$ python -q
>>> import numpy as np
>>> np.set_printoptions(suppress=True, linewidth=160)
>>> feats = np.array([[3.58, 0.31, -1.3, 0.41, 2.15, 1.31],
...     [0.31, -0.74, 0.49, -0.15, -2.0, 2.3],
...     [-1.3, 0.49, 1.82, 0.97, 3.42, -1.51],
...     [0.41, -0.15, 0.97, 3.84, -1.99, 0.44],
...     [2.15, -2.0, 3.42, -1.99, -0.66, 0.57],
...     [1.31, 2.3, -1.51, 0.44, 0.57, -0.84]])
>>> Y = np.linalg.inv(feats)
>>> print((np.abs(Y) > 1e-9).astype(int))
[[1 1 1 1 1 1]
 [1 1 1 1 1 1]
 [1 1 1 1 1 1]
 [1 1 1 1 1 1]
 [1 1 1 1 1 1]
 [1 1 1 1 1 1]]
>>> print(round(float(np.linalg.cond(feats)), 2))
6.06
>>> print(np.round(feats @ Y, 2) + 0)
[[1. 0. 0. 0. 0. 0.]
 [0. 1. 0. 0. 0. 0.]
 [0. 0. 1. 0. 0. 0.]
 [0. 0. 0. 1. 0. 0.]
 [0. 0. 0. 0. 1. 0.]
 [0. 0. 0. 0. 0. 1.]]
>>> print(np.round(np.linalg.inv(Y), 2))
[[ 3.58  0.31 -1.3   0.41  2.15  1.31]
 [ 0.31 -0.74  0.49 -0.15 -2.    2.3 ]
 [-1.3   0.49  1.82  0.97  3.42 -1.51]
 [ 0.41 -0.15  0.97  3.84 -1.99  0.44]
 [ 2.15 -2.    3.42 -1.99 -0.66  0.57]
 [ 1.31  2.3  -1.51  0.44  0.57 -0.84]]
>>> w, vecs = np.linalg.eigh(feats)
>>> vec = np.array([4, 5, -1, 2, 5, -4])
>>> print(np.round(vec @ feats @ vec, 2))
-220.24
>>> f = np.array([1, -2])
>>> print(np.round(np.polyval(f, feats[2]), 2))
[-3.3  -1.51 -0.18 -1.03  1.42 -3.51]
>>> w, vecs = np.linalg.eigh(feats)
>>> print(np.round(np.linalg.svd(feats, compute_uv=False), 2))
[6.   5.   5.   4.01 1.99 0.99]
>>> print(np.round(vecs.T @ vecs, 2) + 0)
[[1. 0. 0. 0. 0. 0.]
 [0. 1. 0. 0. 0. 0.]
 [0. 0. 1. 0. 0. 0.]
 [0. 0. 0. 1. 0. 0.]
 [0. 0. 0. 0. 1. 0.]
 [0. 0. 0. 0. 0. 1.]]
>>> print(np.round(np.linalg.eigvalsh(feats @ feats), 2))
[ 0.98  3.97 16.04 24.99 25.02 36.04]
>>> print(w.round(2))
[-6.   -1.99  0.99  4.01  5.    5.  ]
>>> print(np.round(vecs.T @ feats @ vecs, 2) + 0)
[[-6.    0.    0.    0.    0.    0.  ]
 [ 0.   -1.99  0.    0.    0.    0.  ]
 [ 0.    0.    0.99  0.    0.    0.  ]
 [ 0.    0.    0.    4.01  0.    0.  ]
 [ 0.    0.    0.    0.    5.    0.  ]
 [ 0.    0.    0.    0.    0.    5.  ]]
>>> print(np.unique(w.round(6) + 0, return_counts=True)[1])
[1 1 1 1 1 1]
>>> print((w > 1e-8).sum(), (w < -1e-8).sum())
4 2
